% python3 -q
>>> import numpy as np
>>> import numpy.linalg as la
>>> np.set_printoptions(precision=2, suppress=True, linewidth=160)
>>> def rnd(a):
...     return np.round(a, 2) + 0
... 
>>> data = np.array([[1.0, 0.0, 0.0, 0.0, 0.0, 0.0, 0.0, 0.0],
...     [0.0, 1.0, 0.0, 0.0, 0.0, 0.0, 0.0, 0.0],
...     [0.0, 0.0, 1.0, 0.0, 0.0, 0.0, 0.0, 0.0],
...     [0.0, 0.0, 0.0, 1.0, 0.0, 0.0, 0.0, 0.0],
...     [0.0, 0.0, 0.0, 0.0, 0.0, 0.0, 0.0, -1.0],
...     [0.0, 0.0, 0.0, 0.0, 0.0, 1.0, 0.0, 0.0],
...     [0.0, 0.0, 0.0, 0.0, 0.0, 0.0, 1.0, 0.0],
...     [0.0, 0.0, 0.0, 0.0, 1.0, 0.0, 0.0, 0.0]])
>>> data
array([[ 1.,  0.,  0.,  0.,  0.,  0.,  0.,  0.],
       [ 0.,  1.,  0.,  0.,  0.,  0.,  0.,  0.],
       [ 0.,  0.,  1.,  0.,  0.,  0.,  0.,  0.],
       [ 0.,  0.,  0.,  1.,  0.,  0.,  0.,  0.],
       [ 0.,  0.,  0.,  0.,  0.,  0.,  0., -1.],
       [ 0.,  0.,  0.,  0.,  0.,  1.,  0.,  0.],
       [ 0.,  0.,  0.,  0.,  0.,  0.,  1.,  0.],
       [ 0.,  0.,  0.,  0.,  1.,  0.,  0.,  0.]])
>>> rnd(la.norm(data, axis=0))
array([1., 1., 1., 1., 1., 1., 1., 1.])
>>> data[:, 0] @ data[:, 4]
np.float64(0.0)
>>> data.T @ data
array([[1., 0., 0., 0., 0., 0., 0., 0.],
       [0., 1., 0., 0., 0., 0., 0., 0.],
       [0., 0., 1., 0., 0., 0., 0., 0.],
       [0., 0., 0., 1., 0., 0., 0., 0.],
       [0., 0., 0., 0., 1., 0., 0., 0.],
       [0., 0., 0., 0., 0., 1., 0., 0.],
       [0., 0., 0., 0., 0., 0., 1., 0.],
       [0., 0., 0., 0., 0., 0., 0., 1.]])
>>> X = np.diag(np.array([-2, -1, -2, -1])) + -3 * np.eye(4, k=1) + -3 * np.eye(4, k=-1)
>>> X
array([[-2., -3.,  0.,  0.],
       [-3., -1., -3.,  0.],
       [ 0., -3., -2., -3.],
       [ 0.,  0., -3., -1.]])
>>> O, R = la.qr(X)
>>> O.shape, R.shape
((4, 4), (4, 4))
>>> rnd(R)
array([[ 3.61,  2.5 ,  2.5 ,  0.  ],
       [ 0.  , -3.57, -0.77, -2.52],
       [ 0.  ,  0.  ,  3.89,  1.81],
       [ 0.  ,  0.  ,  0.  ,  0.62]])
>>> rnd(O)
array([[-0.55,  0.45,  0.45,  0.54],
       [-0.83, -0.3 , -0.3 , -0.36],
       [ 0.  ,  0.84, -0.35, -0.42],
       [ 0.  ,  0.  , -0.77,  0.64]])
>>> T = np.stack([X, 5 * X, X[::-1]])
>>> T.shape
(3, 4, 4)
>>> la.matrix_rank(T.reshape(3, -1))
np.int64(2)
>>> T.sum(axis=0)
array([[-12., -18.,  -3.,  -1.],
       [-18.,  -9., -20.,  -3.],
       [ -3., -19., -15., -18.],
       [ -2.,  -3., -18.,  -6.]])
>>> rnd(la.det(T))
array([   31., 19375.,    31.])
>>> la.matrix_rank(T)
array([4, 4, 4])
>>> feats = np.vander(np.arange(9) - 3, 4, increasing=True)
>>> feats
array([[  1,  -3,   9, -27],
       [  1,  -2,   4,  -8],
       [  1,  -1,   1,  -1],
       [  1,   0,   0,   0],
       [  1,   1,   1,   1],
       [  1,   2,   4,   8],
       [  1,   3,   9,  27],
       [  1,   4,  16,  64],
       [  1,   5,  25, 125]])
>>> hat = feats @ la.solve(feats.T @ feats, feats.T)
>>> rnd(np.trace(hat))
np.float64(4.0)
>>> rnd(la.eigvalsh(hat))
array([0., 0., 0., 0., 0., 1., 1., 1., 1.])
>>> feats.sum(axis=1)
array([-20,  -5,   0,   1,   4,  15,  40,  85, 156])
>>> feats - feats[0]
array([[  0,   0,   0,   0],
       [  0,   1,  -5,  19],
       [  0,   2,  -8,  26],
       [  0,   3,  -9,  27],
       [  0,   4,  -8,  28],
       [  0,   5,  -5,  35],
       [  0,   6,   0,  54],
       [  0,   7,   7,  91],
       [  0,   8,  16, 152]])
>>> la.rank(feats)
Traceback (most recent call last):
  File "<python-input-28>", line 1, in <module>
    la.rank(feats)
    ^^^^^^^
AttributeError: module 'numpy.linalg' has no attribute 'rank'
>>> np.unravel_index(np.abs(feats).argmax(), feats.shape)
(np.int64(8), np.int64(3))
>>> A2 = feats / np.sqrt((feats ** 2).mean(axis=1, keepdims=True))
>>> A2[4]
array([1., 1., 1., 1.])
>>> feats - feats.mean(axis=1, keepdims=True)
array([[  6.  ,   2.  ,  14.  , -22.  ],
       [  2.25,  -0.75,   5.25,  -6.75],
       [  1.  ,  -1.  ,   1.  ,  -1.  ],
       [  0.75,  -0.25,  -0.25,  -0.25],
       [  0.  ,   0.  ,   0.  ,   0.  ],
       [ -2.75,  -1.75,   0.25,   4.25],
       [ -9.  ,  -7.  ,  -1.  ,  17.  ],
       [-20.25, -17.25,  -5.25,  42.75],
       [-38.  , -34.  , -14.  ,  86.  ]])
>>> la.matrix_rank(feats - feats.mean(axis=1, keepdims=True))
np.int64(3)
>>> T = np.stack([feats, 2 * feats, feats[::-1]])
>>> rnd(la.norm(T, axis=(1, 2)))
array([149.88, 299.76, 149.88])
>>> la.matrix_rank(T)
array([4, 4, 4])
>>> (T @ feats.T).shape
(3, 9, 9)
>>> la.matrix_rank(T.reshape(3, -1))
np.int64(2)
>>> np.einsum("bij,cij->bc", T, T)
array([[ 22464,  44928,  -7272],
       [ 44928,  89856, -14544],
       [ -7272, -14544,  22464]])
>>> T.sum(axis=0)
array([[  4,  -4,  52,  44],
       [  4,  -2,  28,  40],
       [  4,   0,  12,  24],
       [  4,   2,   4,   8],
       [  4,   4,   4,   4],
       [  4,   6,  12,  24],
       [  4,   8,  28,  80],
       [  4,  10,  52, 184],
       [  4,  12,  84, 348]])
>>> T.shape
(3, 9, 4)
>>> x = np.array([3, -1, -3, -1])
>>> target = feats @ x
>>> rnd(la.pinv(feats) @ feats)
array([[1., 0., 0., 0.],
       [0., 1., 0., 0.],
       [0., 0., 1., 0.],
       [0., 0., 0., 1.]])
>>> rng = np.random.default_rng(30620)
>>> target = target + 0.05 * rng.normal(size=9)
>>> rnd(target)
array([   6.06,    1.05,    2.03,    2.97,   -2.04,  -19.02,  -53.95, -113.08, -201.92])
>>> c, *_ = la.lstsq(feats, target)
>>> c.round()
array([ 3., -1., -3., -1.])
>>> rnd(la.norm(target - feats @ c))
np.float64(0.12)
>>> labels = rng.integers(0, 2, 6)
>>> F = np.triu((labels[:, None] == labels) & (rng.random((6, 6)) < 0.8), 1).astype(int)
>>> F += F.T
>>> F
array([[0, 1, 1, 0, 0, 1],
       [1, 0, 1, 0, 1, 0],
       [1, 1, 0, 0, 1, 1],
       [0, 0, 0, 0, 0, 0],
       [0, 1, 1, 0, 0, 1],
       [1, 0, 1, 0, 1, 0]])
>>> rnd(np.trace(la.pinv(F) @ F))
np.float64(3.0)
>>> np.unique(F.round(6), axis=0).shape
(4, 6)
>>> np.allclose(F[:-1].T @ la.lstsq(F[:-1].T, F[-1])[0], F[-1])
True
>>> Uu, sig, VT = la.svd(F)
>>> rnd(sig)
array([3.24, 2.  , 1.24, 0.  , 0.  , 0.  ])
>>> np.argmax(sig[:-1] / (sig[1:] + 1e-6)) + 1
np.int64(3)
>>> A2 = Uu[:, :3] @ np.diag(sig[:3]) @ VT[:3]
>>> rnd(np.abs(F - A2).max())
np.float64(0.0)
>>> la.matrix_rank(A2)
np.int64(3)
>>> rnd(la.norm(F - A2) / la.norm(F))
np.float64(0.0)
>>> th = np.radians(135)
>>> R = np.eye(6)
>>> R[3, 3] = R[0, 0] = np.cos(th)
>>> R[3, 0], R[0, 3] = -np.sin(th), np.sin(th)
>>> rnd(R)
array([[-0.71,  0.  ,  0.  ,  0.71,  0.  ,  0.  ],
       [ 0.  ,  1.  ,  0.  ,  0.  ,  0.  ,  0.  ],
       [ 0.  ,  0.  ,  1.  ,  0.  ,  0.  ,  0.  ],
       [-0.71,  0.  ,  0.  , -0.71,  0.  ,  0.  ],
       [ 0.  ,  0.  ,  0.  ,  0.  ,  1.  ,  0.  ],
       [ 0.  ,  0.  ,  0.  ,  0.  ,  0.  ,  1.  ]])
>>> A2 = F @ R.T
>>> rnd(la.svd(F, compute_uv=False)), rnd(la.svd(A2, compute_uv=False))
(array([3.24, 2.  , 1.24, 0.  , 0.  , 0.  ]), array([3.24, 2.  , 1.24, 0.  , 0.  , 0.  ]))
>>> np.allclose(F @ F.T, A2 @ A2.T)
True
>>> E = np.array([[0, 0, 0, 0, 1, 0, 0, 0],
...     [0, 0, 0, 0, 0, 0, 1, 0],
...     [0, 0, 0, 0, 0, 1, 0, 0],
...     [0, 0, 0, 0, 0, 0, 0, 1],
...     [0, 0, 0, 1, 0, 0, 0, 0],
...     [0, 1, 0, 0, 0, 0, 0, 0],
...     [0, 0, 1, 0, 0, 0, 0, 0],
...     [1, 0, 0, 0, 0, 0, 0, 0]])
>>> E
array([[0, 0, 0, 0, 1, 0, 0, 0],
       [0, 0, 0, 0, 0, 0, 1, 0],
       [0, 0, 0, 0, 0, 1, 0, 0],
       [0, 0, 0, 0, 0, 0, 0, 1],
       [0, 0, 0, 1, 0, 0, 0, 0],
       [0, 1, 0, 0, 0, 0, 0, 0],
       [0, 0, 1, 0, 0, 0, 0, 0],
       [1, 0, 0, 0, 0, 0, 0, 0]])
>>> # columns are unit length and at right angles
>>> O, V = la.qr(E[:, :3])[0], la.qr(E[:, 3:])[0]
>>> sig = la.svd(O.T @ V, compute_uv=False)
>>> np.degrees(np.arccos(sig.clip(0, 1)))
array([90., 90., 90.])
